$ ipython --no-banner

In [1]: import numpy as np

In [2]: import numpy.linalg as la

In [3]: np.set_printoptions(precision=2, suppress=True, linewidth=100, legacy="1.25")

In [4]: def rd(a):
   ...:     return np.round(a, 2) + 0
   ...: 

In [5]: mat = np.array([[3, 3, 3, 3, 3, 3, 3, 3],
   ...:     [3, 6, 6, 6, 6, 6, 6, 6],
   ...:     [3, 6, 9, 9, 9, 9, 9, 9],
   ...:     [3, 6, 9, 12, 12, 12, 12, 12],
   ...:     [3, 6, 9, 12, 15, 15, 15, 15],
   ...:     [3, 6, 9, 12, 15, 18, 18, 18],
   ...:     [3, 6, 9, 12, 15, 18, 21, 21],
   ...:     [3, 6, 9, 12, 15, 18, 21, 24]])

In [6]: other = la.inv(mat)

In [7]: rd(la.det(mat) * la.det(other))
Out[7]: 1.0

In [8]: rd(la.cond(mat))
Out[8]: 113.5

In [9]: Lm = la.cholesky(mat)

In [10]: rd(np.diag(Lm) ** 2)
Out[10]: array([3., 3., 3., 3., 3., 3., 3., 3.])

In [11]: rd(Lm @ Lm.T)
Out[11]: 
array([[ 3.,  3.,  3.,  3.,  3.,  3.,  3.,  3.],
       [ 3.,  6.,  6.,  6.,  6.,  6.,  6.,  6.],
       [ 3.,  6.,  9.,  9.,  9.,  9.,  9.,  9.],
       [ 3.,  6.,  9., 12., 12., 12., 12., 12.],
       [ 3.,  6.,  9., 12., 15., 15., 15., 15.],
       [ 3.,  6.,  9., 12., 15., 18., 18., 18.],
       [ 3.,  6.,  9., 12., 15., 18., 21., 21.],
       [ 3.,  6.,  9., 12., 15., 18., 21., 24.]])

In [12]: rd(np.prod(np.diag(Lm)) ** 2), rd(la.det(mat))
Out[12]: (6561.0, 6561.0)

In [13]: rd(Lm)
Out[13]: 
array([[1.73, 0.  , 0.  , 0.  , 0.  , 0.  , 0.  , 0.  ],
       [1.73, 1.73, 0.  , 0.  , 0.  , 0.  , 0.  , 0.  ],
       [1.73, 1.73, 1.73, 0.  , 0.  , 0.  , 0.  , 0.  ],
       [1.73, 1.73, 1.73, 1.73, 0.  , 0.  , 0.  , 0.  ],
       [1.73, 1.73, 1.73, 1.73, 1.73, 0.  , 0.  , 0.  ],
       [1.73, 1.73, 1.73, 1.73, 1.73, 1.73, 0.  , 0.  ],
       [1.73, 1.73, 1.73, 1.73, 1.73, 1.73, 1.73, 0.  ],
       [1.73, 1.73, 1.73, 1.73, 1.73, 1.73, 1.73, 1.73]])
